$ python -q
>>> import numpy as np
>>> np.set_printoptions(precision=2, suppress=True, linewidth=120)
>>> J = np.load("out10.npy")
>>> print(J)
[[1 7 5 5 7 9 3 9 0]
 [9 8 2 5 8 2 0 9 2]
 [2 9 0 7 8 0 1 2 0]]
>>> A2 = J / np.linalg.norm(J, axis=1, keepdims=True)
>>> cov = A2 @ A2.T
>>> print(cov[2])
[0.69 0.8  1.  ]
>>> print(np.linalg.norm(A2, axis=1))
[1. 1. 1.]
>>> print(np.argwhere(np.triu(np.abs(cov) > 0.95, 1)))
[]
>>> print(cov)
[[1.   0.79 0.69]
 [0.79 1.   0.8 ]
 [0.69 0.8  1.  ]]
>>> print((np.abs(cov) > 0.9).astype(int))
[[1 0 0]
 [0 1 0]
 [0 0 1]]
>>> print((cov - 2 * np.eye(3)).round(6).argmax(axis=1))
[1 2 1]
>>> f = np.array([-2, -2])
>>> print(np.polyval(f, J[2]))
[ -6 -20  -2 -16 -18  -2  -4  -6  -2]
>>> U, sig, Vt = np.linalg.svd(J, full_matrices=False)
>>> print(np.abs(Vt[0]))
[0.27 0.51 0.16 0.35 0.49 0.25 0.09 0.45 0.05]
>>> print(np.round(Vt @ Vt.T, 2) + 0)
[[1. 0. 0.]
 [0. 1. 0.]
 [0. 0. 1.]]
>>> print(np.allclose(U * sig @ Vt, J))
True
>>> print(np.round(U.T @ U, 2) + 0)
[[1. 0. 0.]
 [0. 1. 0.]
 [0. 0. 1.]]
>>> print(np.abs(U[:, 0]).round(6).argmax())
1
>>> print((sig > 1e-8).sum())
3
>>> A2 = J[0, 0] * J[1:] - np.outer(J[1:, 0], J[0])
>>> print(A2)
[[  0 -55 -43 -40 -55 -79 -27 -72   2]
 [  0  -5 -10  -3  -6 -18  -5 -16   0]]
>>> print(J[:, 0] / J[0, 0])
[1. 9. 2.]
>>> print(np.linalg.matrix_rank(A2), np.linalg.matrix_rank(J))
2 3
>>> M = np.load("dump.npy")
>>> print(M)
[[ 0.01  1.07  1.    2.05]
 [-0.05  1.08  1.    2.04]
 [-0.06  1.04  1.03  1.95]
 [ 0.01  0.94  1.01  2.03]
 [ 0.98  5.01  2.95  4.94]
 [ 1.    5.    2.96  4.98]
 [ 0.89  5.03  3.01  4.99]
 [ 0.98  5.03  3.11  4.94]
 [ 4.02  1.09 -0.01  0.  ]
 [ 3.97  1.1  -0.01 -0.04]
 [ 4.03  0.95 -0.03  0.11]
 [ 4.01  1.04  0.02  0.11]]
>>> x0 = np.array([-2, -2, 1, 1])
>>> y = M @ x0
>>> print(np.linalg.lstsq(M, y)[0])
[-2. -2.  1.  1.]
>>> rng = np.random.default_rng(530)
>>> y = y + 0.1 * rng.normal(size=12)
>>> print(y)
[  0.89   1.     1.05   1.21  -4.26  -4.2   -3.98  -4.01 -10.2  -10.16 -10.04 -10.03]
>>> beta, *_ = np.linalg.lstsq(M, y)
>>> print([round(float(np.linalg.norm(np.linalg.solve(M.T @ M + lam * np.eye(4), M.T @ y))), 2) for lam in (0, 1, 10, 100)])
[3.6, 2.69, 2.17, 1.04]
>>> print(round(float(np.linalg.norm(y - M @ beta)), 2))
0.16
>>> print(beta.round())
[-2. -2.  2.  1.]
>>> cov = np.cov(M, rowvar=False)
>>> print(np.argsort(-M.std(axis=0).round(6), kind="stable"))
[3 1 0 2]
>>> print(round(float(np.corrcoef(M[:, 1], M[:, 2])[0, 1]), 2))
0.94
>>> print(np.corrcoef(M.T))
[[ 1.   -0.28 -0.58 -0.64]
 [-0.28  1.    0.94  0.92]
 [-0.58  0.94  1.    1.  ]
 [-0.64  0.92  1.    1.  ]]
>>> th = np.radians(36)
>>> r_ = np.eye(4)
>>> r_[2, 2] = r_[3, 3] = np.cos(th)
>>> r_[2, 3], r_[3, 2] = -np.sin(th), np.sin(th)
>>> print(r_)
[[ 1.    0.    0.    0.  ]
 [ 0.    1.    0.    0.  ]
 [ 0.    0.    0.81 -0.59]
 [ 0.    0.    0.59  0.81]]
>>> A2 = M @ r_.T
>>> print(np.abs(A2 - M).max(axis=0))
[0.   0.   3.51 0.88]
>>> A2 = M + rng.integers(-2, 3, (12, 3)) @ rng.integers(-2, 3, (3, 4))
>>> print(A2)
[[ 0.01 -0.93 -1.    6.05]
 [-0.05 -1.92 -3.    6.04]
 [-0.06  1.04  5.03  9.95]
 [ 0.01  1.94  5.01  6.03]
 [ 2.98  4.01 -0.05  6.94]
 [ 5.    7.    0.96  0.98]
 [ 6.89  9.03  6.01  6.99]
 [-3.02 -0.97 -2.89  8.94]
 [-3.98 -6.91 -8.01  0.  ]
 [ 7.97  7.1   5.99 -4.04]
 [ 2.03 -1.05 -3.03 -1.89]
 [10.01  7.04  7.02  2.11]]
>>> print(np.abs(A2 - M).sum(axis=1))
[ 8. 11. 12.  9.  8. 12. 15. 20. 24. 20.  9. 21.]
>>> print(np.linalg.matrix_rank(A2 - M, tol=1e-8))
3
>>> print(np.round(np.linalg.svd(A2 - M, compute_uv=False), 2) + 0)
[24.58 13.52  7.73  0.  ]
>>> print(A2 - M)
[[ 0. -2. -2.  4.]
 [ 0. -3. -4.  4.]
 [ 0.  0.  4.  8.]
 [ 0.  1.  4.  4.]
 [ 2. -1. -3.  2.]
 [ 4.  2. -2. -4.]
 [ 6.  4.  3.  2.]
 [-4. -6. -6.  4.]
 [-8. -8. -8.  0.]
 [ 4.  6.  6. -4.]
 [-2. -2. -3. -2.]
 [ 6.  6.  7.  2.]]
>>> Z = A2[[6, 3]].astype(float)
>>> for _ in range(5):
...     idx = np.linalg.norm(A2[:, None] - Z, axis=-1).argmin(axis=1)
...     Z = np.array([A2[idx == j].mean(axis=0) for j in range(2)])
... 
>>> print(idx)
[1 1 1 1 1 0 0 1 1 0 1 0]
>>> print(Z[1] - Z[0])
[-7.73 -8.14 -5.99  3.75]
>>> print(Z)
[[ 7.47  7.54  5.    1.51]
 [-0.26 -0.6  -0.99  5.26]]
>>> A2 = np.array([[2, 0, -1, 0, 2, 2, 0],
...     [2, -2, -2, 1, 2, -1, 1],
...     [0, -1, 1, 2, -1, 0, -2],
...     [0, 1, 0, 0, 1, 2, 0],
...     [-1, -2, 0, -1, 0, 0, 0],
...     [2, 1, 0, 1, 2, 2, 0],
...     [-1, -1, -2, 2, 0, 2, 0]])
>>> W0 = A2 - A2.T
>>> print(W0)
[[ 0 -2 -1  0  3  0  1]
 [ 2  0 -1  0  4 -2  2]
 [ 1  1  0  2 -1  0  0]
 [ 0  0 -2  0  2  1 -2]
 [-3 -4  1 -2  0 -2  0]
 [ 0  2  0 -1  2  0 -2]
 [-1 -2  0  2  0  2  0]]
>>> # rows and columns are dependent
>>> U, sig, Vt = np.linalg.svd(W0)
>>> print(sig.round(2) + 0)
[6.51 6.51 4.24 4.24 1.32 1.32 0.  ]
>>> print(np.argmax(sig[:-1] / (sig[1:] + 1e-6)) + 1)
6
>>> A2 = U[:, :6] @ np.diag(sig[:6]) @ Vt[:6]
>>> print(round(float(np.linalg.norm(W0 - A2) / np.linalg.norm(W0)), 2))
0.0
>>> print(round(np.linalg.norm(W0 - A2, 2), 2), np.round(sig[6], 2))
0.0 0.0
>>> print(np.linalg.matrix_rank(A2))
6
>>> feats = np.array([[0.5, -0.1, -1.4, 1.0, -1.5, -1.6, 0.5, -0.7, -0.2, -1.4],
...     [0.8, -0.1, -1.4, 1.7, -1.1, 2.0, 0.0, -2.0, 0.2, -0.7],
...     [-0.8, 0.2, -1.4, -0.6, 0.5, -0.2, -0.4, -1.7, 0.9, 0.3]])
>>> print(feats)
[[ 0.5 -0.1 -1.4  1.  -1.5 -1.6  0.5 -0.7 -0.2 -1.4]
 [ 0.8 -0.1 -1.4  1.7 -1.1  2.   0.  -2.   0.2 -0.7]
 [-0.8  0.2 -1.4 -0.6  0.5 -0.2 -0.4 -1.7  0.9  0.3]]
>>> U, sig, Vt = np.linalg.svd(feats, full_matrices=False)
>>> print((sig > 1e-8).sum())
3
>>> print(round(float(np.sqrt((sig ** 2).sum())), 2), np.round(np.linalg.norm(feats), 2))
5.77 5.77
>>> print(np.abs(U[:, 0]).round(6).argmax())
1
>>> print(sig / sig[0])
[1.   0.65 0.57]
>>> f, v = feats[2], feats[0]
>>> print(round(f @ v, 2))
0.9
>>> print(f @ f)
7.24
>>> pr = (f @ v) / (f @ f) * f
>>> print(round(np.linalg.norm(f + v) ** 2 + np.linalg.norm(f - v) ** 2, 2))
36.02
>>> print(np.linalg.matrix_rank(np.outer(f, v)))
1
>>> print((v - pr) @ f)
0.0
>>> print(pr)
[-0.1   0.02 -0.17 -0.07  0.06 -0.02 -0.05 -0.21  0.11  0.04]
>>> print(feats.sum(axis=1))
[-4.9 -0.6 -3.2]
>>> print(feats.mean(axis=0))
[ 0.17  0.   -1.4   0.7  -0.7   0.07  0.03 -1.47  0.3  -0.6 ]
>>> print(np.linalg.svd(feats, compute_uv=False))
[4.36 2.83 2.5 ]
>>> print(np.linalg.matrix_rank(feats))
3
>>> print(feats - feats[0])
[[ 0.   0.   0.   0.   0.   0.   0.   0.   0.   0. ]
 [ 0.3  0.   0.   0.7  0.4  3.6 -0.5 -1.3  0.4  0.7]
 [-1.3  0.3  0.  -1.6  2.   1.4 -0.9 -1.   1.1  1.7]]
>>> print(np.count_nonzero(feats))
29
>>> np.zeros(3, 10)
Traceback (most recent call last):
  File "<python-input-91>", line 1, in <module>
    np.zeros(3, 10)
    ~~~~~~~~^^^^^^^
TypeError: Cannot interpret '10' as a data type
>>> print(np.diff(feats, axis=0))
[[ 0.3  0.   0.   0.7  0.4  3.6 -0.5 -1.3  0.4  0.7]
 [-1.6  0.3  0.  -2.3  1.6 -2.2 -0.4  0.3  0.7  1. ]]
>>> x0 = np.array([3, 0, 1, 5, 6, 3, 0, 1, 9, 0])
>>> print(np.linalg.norm(feats @ x0) <= np.linalg.norm(feats, 2) * np.linalg.norm(x0) + 1e-9)
True
>>> print(feats @ x0)
[-11.2   8.7   2. ]
>>> print(feats @ np.eye(10)[5])
[-1.6  2.  -0.2]
>>> print(np.einsum("ij,j->i", feats, x0))
[-11.2   8.7   2. ]
>>> print(feats @ np.ones(10))
[-4.9 -0.6 -3.2]
>>> print((feats @ x0).argmax())
1
>>> mat = np.load("run15.npy")
>>> print(mat)
[[-0.6 -0.9 -0.1  1.2 -0.4  0.6]
 [ 0.2 -0.5  0.5 -1.8  0.4  0.6]
 [-1.3 -0.7  0.2 -0.6 -2.4 -0.1]
 [ 0.4 -1.5 -0.1  3.6  0.1  0.2]
 [ 0.5  1.8 -0.2  2.4  1.3  0.8]
 [ 0.4  0.8  0.8  1.2  0.4 -0.2]
 [-0.6  0.8  0.3  2.7 -0.4  0.5]
 [-0.2  1.3  0.6  2.1 -1.4 -0.8]
 [ 1.5 -0.8 -1.9 -3.6 -0.7 -1.4]
 [-0.7  0.2  0.1  0.9 -1.4 -1.3]]
>>> P = mat @ np.linalg.solve(mat.T @ mat, mat.T)
>>> print(np.allclose(P @ P, P))
True
>>> print(np.round(np.linalg.eigvalsh(P), 2) + 0)
[0. 0. 0. 0. 1. 1. 1. 1. 1. 1.]
>>> E = np.load("w.npy")
>>> print(E)
[[ 2  3 -2 -5  1 -4]
 [ 3  0 -1  0  3  1]
 [-2 -1 -4 -3 -5  5]
 [-5  0 -3 -4  0 -3]
 [ 1  3 -5  0  2  1]
 [-4  1  5 -3  1 -2]]
>>> # symmetric, so the eigenvalues are real
>>> print(np.round(np.linalg.eigvalsh(E).min(), 2))
-10.09
>>> print([round(float(np.linalg.det(E[:i, :i])), 2) + 0 for i in range(1, 7)])
[2.0, -9.0, 46.0, 12.0, -2926.0, -27313.0]
>>> x0 = np.array([2, 1, 2, 3, 0, 3])
>>> y = E @ x0
>>> beta, lr = np.zeros(6), 1 / np.linalg.norm(E, 2) ** 2
>>> for i in range(300):
...     beta -= lr * E.T @ (E @ beta - y)
...     if i % 50 == 0: print(i, round(np.linalg.norm(E @ beta - y), 2))
... 
0 6.62
50 0.25
100 0.02
150 0.0
200 0.0
250 0.0
>>> print(round(np.linalg.cond(E), 2))
4.48
>>> print(beta.round(2) + 0)
[2. 1. 2. 3. 0. 3.]
>>> A2 = np.linalg.inv(E)
>>> print(round(np.linalg.det(E) * np.linalg.det(A2), 2))
1.0
>>> print(np.round(E @ A2, 2) + 0)
[[1. 0. 0. 0. 0. 0.]
 [0. 1. 0. 0. 0. 0.]
 [0. 0. 1. 0. 0. 0.]
 [0. 0. 0. 1. 0. 0.]
 [0. 0. 0. 0. 1. 0.]
 [0. 0. 0. 0. 0. 1.]]
>>> print(A2.round(2) + 0)
[[ 0.11  0.06  0.01 -0.09 -0.08 -0.07]
 [ 0.06 -0.22  0.   -0.16  0.24  0.12]
 [ 0.01  0.    0.   -0.09 -0.04  0.11]
 [-0.09 -0.16 -0.09 -0.02  0.08 -0.07]
 [-0.08  0.24 -0.04  0.08  0.04  0.07]
 [-0.07  0.12  0.11 -0.07  0.07  0.11]]
